>>> import numpy as np
>>> np.set_printoptions(precision=2, suppress=True, linewidth=100)
>>> feats = np.load("dump.npy")
>>> print(feats)
[[6. 0. 0.]
 [0. 2. 0.]
 [0. 0. 3.]]
>>> x = np.ones(3)
>>> for _ in range(3):
...     x = feats @ x
...     x /= np.linalg.norm(x)
...     print(round(x @ feats @ x, 2))
... 
5.12
5.78
5.95
>>> print(round(float(np.linalg.eigvalsh(feats)[-1]), 2))
6.0
>>> print(x)
[0.99 0.04 0.12]
>>> X = np.loadtxt("run2.csv", delimiter=",")
>>> print(X)
[[ 0.22 -0.47 -0.47 -0.16 -0.16 -0.47 -0.47 -0.16]
 [-0.47  0.72 -0.28 -0.09 -0.09 -0.28 -0.28 -0.09]
 [-0.47 -0.28  0.72 -0.09 -0.09 -0.28 -0.28 -0.09]
 [-0.16 -0.09 -0.09  0.97 -0.03 -0.09 -0.09 -0.03]
 [-0.16 -0.09 -0.09 -0.03  0.97 -0.09 -0.09 -0.03]
 [-0.47 -0.28 -0.28 -0.09 -0.09  0.72 -0.28 -0.09]
 [-0.47 -0.28 -0.28 -0.09 -0.09 -0.28  0.72 -0.09]
 [-0.16 -0.09 -0.09 -0.03 -0.03 -0.09 -0.09  0.97]]
>>> print(X @ X.T)
[[1. 0. 0. 0. 0. 0. 0. 0.]
 [0. 1. 0. 0. 0. 0. 0. 0.]
 [0. 0. 1. 0. 0. 0. 0. 0.]
 [0. 0. 0. 1. 0. 0. 0. 0.]
 [0. 0. 0. 0. 1. 0. 0. 0.]
 [0. 0. 0. 0. 0. 1. 0. 0.]
 [0. 0. 0. 0. 0. 0. 1. 0.]
 [0. 0. 0. 0. 0. 0. 0. 1.]]
>>> print(X.T @ X)
[[1. 0. 0. 0. 0. 0. 0. 0.]
 [0. 1. 0. 0. 0. 0. 0. 0.]
 [0. 0. 1. 0. 0. 0. 0. 0.]
 [0. 0. 0. 1. 0. 0. 0. 0.]
 [0. 0. 0. 0. 1. 0. 0. 0.]
 [0. 0. 0. 0. 0. 1. 0. 0.]
 [0. 0. 0. 0. 0. 0. 1. 0.]
 [0. 0. 0. 0. 0. 0. 0. 1.]]
>>> print(np.linalg.norm(X, axis=0))
[1. 1. 1. 1. 1. 1. 1. 1.]
>>> x = np.array([2, 1, 0, 3, 1, 0, 1, 0])
>>> print(np.abs(np.linalg.eigvals(X)))
[1. 1. 1. 1. 1. 1. 1. 1.]
>>> print(round(np.linalg.norm(x), 2), round(float(np.linalg.norm(X @ x)), 2))
4.0 4.0
>>> print(X.T @ (X @ x))
[2. 1. 0. 3. 1. 0. 1. 0.]
>>> print(np.linalg.inv(X))
[[ 0.22 -0.47 -0.47 -0.16 -0.16 -0.47 -0.47 -0.16]
 [-0.47  0.72 -0.28 -0.09 -0.09 -0.28 -0.28 -0.09]
 [-0.47 -0.28  0.72 -0.09 -0.09 -0.28 -0.28 -0.09]
 [-0.16 -0.09 -0.09  0.97 -0.03 -0.09 -0.09 -0.03]
 [-0.16 -0.09 -0.09 -0.03  0.97 -0.09 -0.09 -0.03]
 [-0.47 -0.28 -0.28 -0.09 -0.09  0.72 -0.28 -0.09]
 [-0.47 -0.28 -0.28 -0.09 -0.09 -0.28  0.72 -0.09]
 [-0.16 -0.09 -0.09 -0.03 -0.03 -0.09 -0.09  0.97]]
>>> print(8 - np.linalg.matrix_rank(X - np.eye(8), tol=1e-8))
7
>>> x = np.array([-3, 3, 1, -2, 0, 1, -2, 1])
>>> h1 = np.maximum(X @ x, 0)
>>> print(X * (h1 > 1e-9)[:, None])
[[ 0.   -0.   -0.   -0.   -0.   -0.   -0.   -0.  ]
 [-0.47  0.72 -0.28 -0.09 -0.09 -0.28 -0.28 -0.09]
 [-0.47 -0.28  0.72 -0.09 -0.09 -0.28 -0.28 -0.09]
 [-0.   -0.   -0.    0.   -0.   -0.   -0.   -0.  ]
 [-0.16 -0.09 -0.09 -0.03  0.97 -0.09 -0.09 -0.03]
 [-0.47 -0.28 -0.28 -0.09 -0.09  0.72 -0.28 -0.09]
 [-0.   -0.   -0.   -0.   -0.   -0.    0.   -0.  ]
 [-0.16 -0.09 -0.09 -0.03 -0.03 -0.09 -0.09  0.97]]
>>> print(np.tanh(X @ x))
[-0.96  1.    0.93 -0.94  0.22  0.93 -0.87  0.84]
>>> print(np.maximum(X @ (3 * x), 0))
[ 0.   10.97  4.97  0.    0.66  4.97  0.    3.66]
>>> print(np.maximum(X @ x, 0) - np.maximum(-X @ x, 0))
[-1.91  3.66  1.66 -1.78  0.22  1.66 -1.34  1.22]
>>> print(X.T @ h1)
[-3.49  1.56 -0.44 -0.7  -0.48 -0.44 -2.09  0.52]
>>> Q, vecs = np.linalg.qr(X[:, :3])[0], np.linalg.qr(X[:, 3:])[0]
>>> s = np.linalg.svd(Q.T @ vecs, compute_uv=False)
>>> print(np.degrees(np.arccos(s.clip(0, 1))))
[90. 90. 90.]
>>> print(s.round(2) + 0)
[0. 0. 0.]
>>> print(np.round(np.linalg.norm(Q @ Q.T - vecs @ vecs.T, 2), 2))
1.0
>>> w, vecs = np.linalg.eigh(X)
>>> print((w > 1e-8).sum(), (w < -1e-8).sum())
7 1
>>> K = np.loadtxt("data.csv", delimiter=",")
>>> print(K)
[[-3.56  0.7   0.33 -0.72  0.75  0.1 ]
 [ 0.7   0.11 -0.52 -1.13 -0.6  -0.19]
 [ 0.33 -0.52  0.79 -0.39  0.87 -0.81]
 [-0.72 -1.13 -0.39 -1.25  0.4   0.39]
 [ 0.75 -0.6   0.87  0.4   0.57  0.19]
 [ 0.1  -0.19 -0.81  0.39  0.19 -1.66]]
>>> Y = np.array([[4, -1], [3, -3], [-1, 0], [5, 1], [-2, 1], [2, 4]])
>>> print(np.einsum("ij,ij->i", K, K))
[14.37  2.43  2.56  3.8   2.19  3.65]
>>> print(np.einsum("ij->j", K))
[-2.4  -1.62  0.27 -2.7   2.18 -1.99]
>>> print(np.linalg.matrix_rank(np.vstack([K, Y.T])))
6
>>> print(np.linalg.matrix_rank(K @ Y))
2
>>> print(np.einsum("ik,kj->ji", K, Y))
[[-17.39  -1.18  -6.3  -12.15   1.55  -1.12]
 [  1.9   -3.5   -1.56   4.79   2.77  -5.61]]
>>> W0 = np.array([[0.0, -3.0, 0.0, 0.0],
...     [-3.0, 1.0, -3.0, 0.0],
...     [0.0, -3.0, -2.0, -3.0],
...     [0.0, 0.0, -3.0, 1.0]])
>>> print(W0)
[[ 0. -3.  0.  0.]
 [-3.  1. -3.  0.]
 [ 0. -3. -2. -3.]
 [ 0.  0. -3.  1.]]
>>> f = np.array([-1, -3, 2])
>>> print(np.convolve(W0[3], f))
[ 0.  0.  3.  8. -9.  2.]
>>> w, vecs = np.linalg.eigh(W0)
>>> print(np.linalg.eigvalsh(W0 @ W0))
[ 2.96  4.92 23.52 28.59]
>>> print((w > 1e-8).sum(), (w < -1e-8).sum())
2 2
>>> print(np.round(vecs @ np.diag(w) @ vecs.T, 2) + 0)
[[ 0. -3.  0.  0.]
 [-3.  1. -3.  0.]
 [ 0. -3. -2. -3.]
 [ 0.  0. -3.  1.]]
>>> print(np.round(vecs.T @ vecs, 2) + 0)
[[1. 0. 0. 0.]
 [0. 1. 0. 0.]
 [0. 0. 1. 0.]
 [0. 0. 0. 1.]]
>>> w, vecs = np.linalg.eigh(W0)
>>> x = np.array([-2, -4, 5, -2])
>>> print(np.linalg.eigvalsh(W0[1:, 1:]))
[-5.  1.  4.]
>>> print(vecs * np.maximum(w, 0) @ vecs.T)
[[ 1.33 -1.76  0.64  0.02]
 [-1.76  2.56 -1.31  0.64]
 [ 0.64 -1.31  1.24 -1.33]
 [ 0.02  0.64 -1.33  1.94]]
>>> print(x @ W0 @ x)
102.0
>>> print(vecs * np.abs(w) @ vecs.T)
[[ 2.66 -0.52  1.29  0.04]
 [-0.52  4.12  0.38  1.27]
 [ 1.29  0.38  4.48  0.34]
 [ 0.04  1.27  0.34  2.88]]
>>> w, vecs = np.linalg.eig(W0)
>>> print(np.sort(np.linalg.eigvals(W0 @ W0)))
[ 2.96  4.92 23.52 28.59]
>>> print(round(np.prod(w), 2))
99.0
>>> print(np.sort(np.linalg.eigvals(np.linalg.inv(W0))))
[-0.58 -0.19  0.21  0.45]
>>> F = np.load("sample13.npy")
>>> print(F)
[[ 6.  6.  0.]
 [ 6.  1.  0.]
 [ 0.  0. -3.]]
>>> Q, Rm = np.linalg.qr(F)
>>> print(Q.shape, Rm.shape)
(3, 3) (3, 3)
>>> print(Q)
[[-0.71 -0.71  0.  ]
 [-0.71  0.71  0.  ]
 [-0.   -0.    1.  ]]
>>> print(np.round(abs(Rm[0, 0]), 2), round(float(np.linalg.norm(F[:, 0])), 2))
8.49 8.49
>>> print(np.trace(Q @ Q.T))
3.0
>>> print(Q @ Rm)
[[ 6.  6.  0.]
 [ 6.  1.  0.]
 [ 0.  0. -3.]]
>>> print(Rm)
[[-8.49 -4.95  0.  ]
 [ 0.   -3.54  0.  ]
 [ 0.    0.   -3.  ]]
>>> m1 = np.load("mat.npy")
>>> print(m1)
[[-1  0  1]
 [ 2  3  4]
 [ 5  6  7]
 [ 8  9 10]
 [11 12 13]]
>>> rk = np.linalg.matrix_rank(m1)
>>> print(rk)
2
>>> ns = np.linalg.svd(m1)[2][rk:].T
>>> print(ns[:, 0] / ns[np.abs(ns[:, 0]).round(6).argmax(), 0])
[-0.5  1.  -0.5]
>>> print(ns.shape)
(3, 1)
>>> print(np.allclose(m1 @ ns, 0))
True
>>> print(np.round(m1 @ ns, 2) + 0)
[[0.]
 [0.]
 [0.]
 [0.]
 [0.]]
>>> Uu, s, VT = np.linalg.svd(m1)
>>> vecs = VT[:(s > 1e-8).sum()]
>>> rng = np.random.default_rng(64)
>>> x = m1[3] + 5 * m1[1] + rng.integers(2) * np.eye(3)[1]
>>> print(x)
[18. 25. 30.]
>>> print(np.linalg.matrix_rank(np.vstack([m1, x])))
3
>>> print(round(np.linalg.norm(x - vecs.T @ vecs @ x), 2))
0.82
>>> w1 = np.array([[0, 1, 2, 0, 1, 1], [2, 2, 0, 2, 1, 2], [1, 2, 1, 1, 2, 0]])
>>> b = np.array([-2, 0, 1, 1, -1, -2])
>>> H = np.maximum(m1 @ w1 + b, 0)
>>> print(H)
[[ 0  1  0  2  0  0]
 [ 8 16  9 11 12  6]
 [17 31 18 20 24 15]
 [26 46 27 29 36 24]
 [35 61 36 38 48 33]]
>>> print(np.linalg.matrix_rank(H))
3
>>> print((H > 0).mean(axis=0))
[0.8 1.  0.8 1.  0.8 0.8]
>>> C = np.array([[1, 1], [2, 2], [1, 0], [1, 3], [0, 0], [1, 3]])
>>> print(H @ C)
[[  4   8]
 [ 66  91]
 [132 184]
 [198 277]
 [264 370]]
>>> f = np.array([3, 0])
>>> print(np.correlate(m1[2], m1[3], "full"))
[ 50 105 164 111  56]
>>> print(np.cross(m1[2, :3], m1[3, :3]))
[-3  6 -3]
>>> print(np.array([np.convolve(row, f, "same") for row in m1]))
[[-3  0  3]
 [ 6  9 12]
 [15 18 21]
 [24 27 30]
 [33 36 39]]
>>> Uu, s, VT = np.linalg.svd(m1)
>>> print(np.argmax(s[:-1] / (s[1:] + 1e-6)) + 1)
2
>>> print(s.round(2) + 0)
[28.58  1.82  0.  ]
>>> Y = Uu[:, :2] @ np.diag(s[:2]) @ VT[:2]
>>> print(np.linalg.matrix_rank(Y))
2
>>> print(np.round(np.linalg.norm(m1 - Y) / np.linalg.norm(m1), 2))
0.0
>>> print(np.round(np.abs(m1 - Y).max(), 2))
0.0
>>> print(Y.round(2) + 0)
[[-1.  0.  1.]
 [ 2.  3.  4.]
 [ 5.  6.  7.]
 [ 8.  9. 10.]
 [11. 12. 13.]]
>>> arr = np.array([[1.9, -0.4, 0.6, -1.1],
...     [0.1, -0.9, 1.0, -0.5],
...     [1.3, -0.8, 0.3, -1.1],
...     [-0.4, 0.6, -0.6, 0.6],
...     [0.2, 0.9, 0.1, 0.1],
...     [1.3, 0.6, -0.3, 0.0],
...     [-0.7, 1.1, -0.6, -1.9]])
>>> print(arr)
[[ 1.9 -0.4  0.6 -1.1]
 [ 0.1 -0.9  1.  -0.5]
 [ 1.3 -0.8  0.3 -1.1]
 [-0.4  0.6 -0.6  0.6]
 [ 0.2  0.9  0.1  0.1]
 [ 1.3  0.6 -0.3  0. ]
 [-0.7  1.1 -0.6 -1.9]]
>>> proj = arr @ np.linalg.solve(arr.T @ arr, arr.T)
>>> print(np.trace(proj))
4.0
>>> print(np.diag(proj))
[0.54 0.58 0.51 0.19 0.68 0.51 0.98]
